In [1]: import numpy as np

In [2]: import numpy.linalg as la

In [3]: np.set_printoptions(precision=3, suppress=True, linewidth=100, sign=" ")

In [4]: K = np.load("dump.npy")

In [5]: K
Out[5]: 
array([[ 0.145,  0.454, -2.825, -0.889],
       [ 0.607,  0.361, -2.28 ,  1.817],
       [ 0.462,  0.452, -2.834,  0.744],
       [-0.436,  0.158, -0.948, -2.808],
       [-0.631, -0.324,  2.051, -2.071],
       [-0.62 , -0.343,  2.165, -1.952],
       [ 0.639,  0.136, -0.885,  2.791],
       [ 0.284,  0.471, -2.94 , -0.236],
       [ 0.598,  0.039, -0.285,  2.926],
       [ 0.559,  0.406, -2.557,  1.408],
       [-0.446,  0.149, -0.892, -2.826],
       [ 0.648,  0.275, -1.751,  2.332],
       [-0.496,  0.099, -0.578, -2.9  ]])

In [6]: # null space of dimension 2

In [7]: rank = la.matrix_rank(K)

In [8]: rank
Out[8]: np.int64(2)

In [9]: N = la.svd(K)[2][rank:].T

In [10]: N @ N.T
Out[10]: 
array([[ 0.953, -0.016,  0.104, -0.184],
       [-0.016,  0.975,  0.154,  0.005],
       [ 0.104,  0.154,  0.036, -0.02 ],
       [-0.184,  0.005, -0.02 ,  0.036]])

In [11]: la.matrix_rank(K.T @ K), la.matrix_rank(K @ K.T)
Out[11]: (np.int64(2), np.int64(2))

In [12]: np.allclose(K @ N, 0)
Out[12]: True

In [13]: [int(la.matrix_rank(np.delete(K, i, axis=0))) for i in range(13)]
Out[13]: [2, 2, 2, 2, 2, 2, 2, 2, 2, 2, 2, 2, 2]

In [14]: F = np.loadtxt("data.csv", delimiter=",")

In [15]: F
Out[15]: 
array([[ -4.14 ,  -1.242,   1.286],
       [  0.32 ,  -0.01 ,  -0.068],
       [ -0.744,  -0.34 ,   0.307],
       [  7.136,   2.399,  -2.189],
       [  0.191,   0.057,   0.099],
       [-10.839,  -3.526,   3.562],
       [  2.485,   0.954,  -0.795],
       [  2.733,   0.834,  -0.936],
       [  3.596,   1.157,  -1.185],
       [ -5.748,  -1.985,   1.816],
       [ -5.033,  -1.806,   1.822],
       [ -4.855,  -1.521,   1.595],
       [ -1.965,  -0.697,   0.534],
       [  1.818,   0.511,  -0.391],
       [ -0.936,  -0.198,   0.237],
       [  2.35 ,   0.453,  -0.706],
       [ -1.858,  -0.586,   0.765],
       [ -2.038,  -0.641,   0.487],
       [ -4.436,  -1.457,   1.363],
       [ -3.049,  -1.261,   1.126],
       [  1.186,   0.307,  -0.659],
       [  0.372,   0.116,  -0.052],
       [ -1.291,  -0.402,   0.264],
       [  2.96 ,   0.854,  -1.295]])

In [16]: Ac = (F - F.mean(axis=0)) / F.std(axis=0)

In [17]: print(np.argwhere(np.abs(Ac) > 2))
[[ 3  0]
 [ 3  1]
 [ 3  2]
 [ 5  0]
 [ 5  1]
 [ 5  2]]

In [18]: c = la.lstsq(np.delete(Ac, 0, axis=1), Ac[:, 0])[0]

In [19]: np.abs(c).argmax()
Out[19]: np.int64(0)

In [20]: c
Out[20]: array([ 0.628, -0.371])

In [21]: X = np.load("layer7.npy")

In [22]: print(X)
[[ 0.164  0.435  1.219]
 [ 0.762  0.518  0.737]
 [ 0.227 -0.322  0.536]
 [-0.414  0.476 -0.288]
 [ 1.36   0.968  1.725]
 [-0.948 -0.262 -1.385]
 [-0.465 -0.106 -1.305]
 [-5.803 -2.578 -8.55 ]
 [ 1.853  0.466  2.192]
 [ 1.956  0.704  3.331]]

In [23]: left, sv, Vh = la.svd(X)

In [24]: np.argmax(sv[:-1] / (sv[1:] + 1e-6)) + 1
Out[24]: np.int64(1)

In [25]: B = left[:, :1] @ np.diag(sv[:1]) @ Vh[:1]

In [26]: la.matrix_rank(X, rtol=0.05)
Out[26]: np.int64(3)

In [27]: np.round(la.norm(X - B, 2), 3), round(sv[1], 3)
Out[27]: (np.float64(0.989), np.float64(0.989))

In [28]: la.matrix_rank(B)
Out[28]: np.int64(1)

In [29]: round(la.norm(X - B) / la.norm(X), 3)
Out[29]: np.float64(0.105)

In [30]: round(float(np.abs(X - B).max()), 3)
Out[30]: 0.557

In [31]: rng = np.random.default_rng(929383)

In [32]: B = X + rng.integers(-2, 3, (10, 1)) @ rng.integers(-2, 3, (1, 3))

In [33]: B
Out[33]: 
array([[  0.164,   4.435,  -0.781],
       [  0.762,   4.518,  -1.263],
       [  0.227,  -0.322,   0.536],
       [ -0.414,  -1.524,   0.712],
       [  1.36 ,  -3.032,   3.725],
       [ -0.948,   1.738,  -2.385],
       [ -0.465,   3.894,  -3.305],
       [ -5.803,   1.422, -10.55 ],
       [  1.853,   4.466,   0.192],
       [  1.956,   0.704,   3.331]])

In [34]: la.matrix_rank(B - X, tol=1e-8)
Out[34]: np.int64(1)

In [35]: np.round(la.svd(B - X, compute_uv=False), 3) + 0
Out[35]: array([ 11.402,   0.   ,   0.   ])

In [36]: Ac = X - X.mean(axis=0)

In [37]: evecs = la.svd(Ac)[2][:1]

In [38]: B = Ac - Ac @ evecs.T @ evecs

In [39]: np.round(la.norm(B) / la.norm(Ac), 3)
Out[39]: np.float64(0.103)

In [40]: x0 = np.array([0, -3, -3])

In [41]: y = X @ x0

In [42]: np.round(la.pinv(X) @ X, 3) + 0
Out[42]: 
array([[ 1.,  0.,  0.],
       [ 0.,  1.,  0.],
       [ 0.,  0.,  1.]])

In [43]: np.round(la.solve(X.T @ X, X.T @ y), 3) + 0
Out[43]: array([ 0., -3., -3.])

In [44]: print(y)
[ -4.962  -3.765  -0.642  -0.564  -8.079   4.941   4.233  33.384  -7.974 -12.105]

In [45]: y = y + 0.3 * rng.normal(size=10)

In [46]: y
Out[46]: array([ -4.803,  -3.726,  -0.872,  -0.991,  -7.994,   4.783,   3.968,  33.338,  -8.049, -11.969])

In [47]: c, *_ = la.lstsq(X, y)

In [48]: np.round(X.T @ (y - X @ c), 3) + 0
Out[48]: array([ 0.,  0.,  0.])

In [49]: [round(float(la.norm(la.solve(X.T @ X + lam * np.eye(3), X.T @ y))), 2) for lam in (0, 1, 10, 100)]
Out[49]: [4.27, 3.37, 2.93, 1.87]

In [50]: print(round(la.norm(y - X @ c), 3))
0.573

In [51]: B = np.array([[-3, 3], [3, -2], [1, -3]])

In [52]: np.einsum("ij->j", X)
Out[52]: array([-1.308,  0.299, -1.788])

In [53]: np.einsum("ij,ij->i", X, X)
Out[53]: 
array([   1.702,    1.392,    0.443,    0.481,    5.762,    2.886,    1.93 ,  113.423,    8.456,
         15.417])

In [54]: np.vstack([X, B.T]).shape
Out[54]: (12, 3)

In [55]: mat = np.load("run11.npy")

In [56]: mat
Out[56]: 
array([[-3.495, -6.131, -0.532,  5.139],
       [ 3.752,  0.902,  1.332,  0.403],
       [ 0.604,  3.162, -7.428,  5.056],
       [ 0.051,  0.525, -4.3  ,  4.004],
       [ 2.804,  2.023, -1.357,  0.194],
       [ 0.728,  1.807, -3.785,  0.04 ],
       [ 5.414, -0.733,  5.78 ,  0.25 ],
       [ 6.883, -0.748,  6.955,  2.661],
       [ 3.17 ,  1.142,  0.266,  0.312],
       [-0.872, -2.281, -0.989,  1.603],
       [-1.986, -2.015, -2.186, -0.329],
       [ 0.468, -1.271, -0.361,  1.042],
       [-1.463, -4.531,  0.713,  3.136],
       [ 1.745, -0.299, -0.687,  3.24 ],
       [ 1.134,  0.256, -1.155, -0.025],
       [-1.054, -5.642,  2.685,  3.299],
       [-1.919,  0.904, -7.176,  3.235],
       [ 1.59 ,  1.554, -2.039, -0.737],
       [ 5.078,  4.948, -1.678, -1.442],
       [ 1.484, -2.797,  2.674,  2.101],
       [ 4.702,  2.568, -0.478,  2.97 ],
       [ 0.691,  0.533, -2.572,  1.349],
       [ 2.923,  3.35 , -3.501,  1.794],
       [ 2.175, -0.163, -0.441,  3.677],
       [-1.113, -1.698, -0.864, -2.069],
       [ 3.58 ,  2.495,  0.698, -4.756],
       [ 3.629,  2.138, -1.798,  4.361]])

In [57]: basis = mat[[23, 3]].astype(float)

In [58]: for _ in range(5):
    ...:     lab = la.norm(mat[:, None] - basis, axis=-1).argmin(axis=1)
    ...:     basis = np.array([mat[lab == j].mean(axis=0) for j in range(2)])
    ...: 

In [59]: lab
Out[59]: 
array([ 0,  0,  1,  1,  0,  1,  0,  0,  0,  0,  1,  0,  0,  0,  0,  0,  1,  0,  0,  0,  0,  1,  1,
        0,  0,  0,  0])

In [60]: np.abs(basis[1] - basis[0]).argmax()
Out[60]: np.int64(2)

In [61]: print(basis)
[[ 1.981 -0.413  0.436  1.268]
 [ 0.156  1.181 -4.421  2.164]]

In [62]: f = np.array([1, 5, 7])

In [63]: np.polyval(f, basis[0])
Out[63]: array([ 20.825,   5.104,   9.371,  14.947])

In [64]: print(np.cross(basis[0, :3], basis[1, :3]))
[ 1.313  8.824  2.403]

In [65]: arr = np.loadtxt("mat.csv", delimiter=",")

In [66]: arr
Out[66]: 
array([[ 0.851, -0.592, -0.935],
       [-0.658,  0.363,  0.217],
       [ 0.31 , -0.197, -0.731],
       [-0.585,  0.397,  0.962],
       [-0.592,  0.345,  0.658],
       [-0.515,  0.327,  0.876],
       [ 0.909, -0.664, -0.933],
       [ 0.207, -0.139, -0.647],
       [-0.778,  0.537,  0.971],
       [-0.951,  0.793,  0.999],
       [ 0.658, -0.43 , -0.933],
       [-0.653,  0.414,  0.885],
       [-0.94 ,  0.726,  0.964],
       [ 0.217, -0.08 ,  0.388],
       [ 0.963, -0.793, -0.994],
       [ 0.414, -0.273, -0.879]])

In [67]: def softmax(z):
    ...:     e = np.exp(z - z.max(axis=-1, keepdims=True))
    ...:     return e / e.sum(axis=-1, keepdims=True)
    ...: 

In [68]: np.round(softmax(10 * arr[14]), 3) + 0
Out[68]: array([ 1.,  0.,  0.])

In [69]: print(softmax(arr[14]))
[ 0.761  0.131  0.108]

In [70]: scores = arr @ arr.T / np.sqrt(3)

In [71]: softmax(scores).round(6).argmax(axis=1)
Out[71]: array([ 14,   9,  14,   9,   9,   9,  14,  14,   9,   9,  14,   9,   9,   3,  14,  14])

In [72]: left, sv, Vh = la.svd(K)

In [73]: sv.round(3) + 0
Out[73]: array([ 8.754,  6.354,  0.   ,  0.   ])

In [74]: B = left[:, :2] @ np.diag(sv[:2]) @ Vh[:2]

In [75]: round(float(np.abs(K - B).max()), 3)
Out[75]: 0.0

In [76]: round(la.norm(K - B, 2), 3), np.round(sv[2], 3)
Out[76]: (np.float64(0.0), np.float64(0.0))

In [77]: B
Out[77]: 
array([[ 0.145,  0.454, -2.825, -0.889],
       [ 0.607,  0.361, -2.28 ,  1.817],
       [ 0.462,  0.452, -2.834,  0.744],
       [-0.436,  0.158, -0.948, -2.808],
       [-0.631, -0.324,  2.051, -2.071],
       [-0.62 , -0.343,  2.165, -1.952],
       [ 0.639,  0.136, -0.885,  2.791],
       [ 0.284,  0.471, -2.94 , -0.236],
       [ 0.598,  0.039, -0.285,  2.926],
       [ 0.559,  0.406, -2.557,  1.408],
       [-0.446,  0.149, -0.892, -2.826],
       [ 0.648,  0.275, -1.751,  2.332],
       [-0.496,  0.099, -0.578, -2.9  ]])

In [78]: round(la.norm(K - B) / la.norm(K), 3)
Out[78]: np.float64(0.0)

In [79]: la.matrix_rank(K, rtol=0.05)
Out[79]: np.int64(2)

In [80]: feats = np.array([[0.6, 0.4, 0.0], [0.2, 0.6, 0.2], [0.25, 0.5, 0.25]])

In [81]: proj = np.triu(np.array([[0, 1, 1], [3, 2, 2], [1, 3, 2]]), 1) + np.eye(3)

In [82]: B = proj @ feats @ la.inv(proj)

In [83]: np.poly(B)
Out[83]: array([ 1.  , -1.45,  0.48, -0.03])

In [84]: round(float(la.det(B)), 3)
Out[84]: 0.03

In [85]: la.matrix_rank(B)
Out[85]: np.int64(3)

In [86]: q, evecs = la.qr(feats[:, :2])[0], la.qr(feats[:, 2:])[0]

In [87]: sv = la.svd(q.T @ evecs, compute_uv=False)

In [88]: (sv > 0.9).sum()
Out[88]: np.int64(1)

In [89]: round(float(la.norm(q @ q.T - evecs @ evecs.T, 2)), 3)
Out[89]: 1.0

In [90]: np.degrees(np.arccos(sv.clip(0, 1)))
Out[90]: array([ 15.634])

In [91]: (feats + feats.T) / 2
Out[91]: 
array([[ 0.6  ,  0.3  ,  0.125],
       [ 0.3  ,  0.6  ,  0.35 ],
       [ 0.125,  0.35 ,  0.25 ]])

In [92]: print(np.allclose(feats, feats.T))
False

In [93]: np.allclose(feats @ feats.T, feats.T @ feats)
Out[93]: False

In [94]: la.matrix_power(feats, 4)
Out[94]: 
array([[ 0.358,  0.512,  0.13 ],
       [ 0.337,  0.52 ,  0.143],
       [ 0.341,  0.519,  0.141]])

In [95]: round(np.abs(la.eigvals(feats)).max(), 3)
Out[95]: np.float64(1.0)

In [96]: (feats - feats.T) / 2
Out[96]: 
array([[ 0.   ,  0.1  , -0.125],
       [-0.1  ,  0.   , -0.15 ],
       [ 0.125,  0.15 ,  0.   ]])

In [97]: feats @ feats
Out[97]: 
array([[ 0.44 ,  0.48 ,  0.08 ],
       [ 0.29 ,  0.54 ,  0.17 ],
       [ 0.312,  0.525,  0.163]])
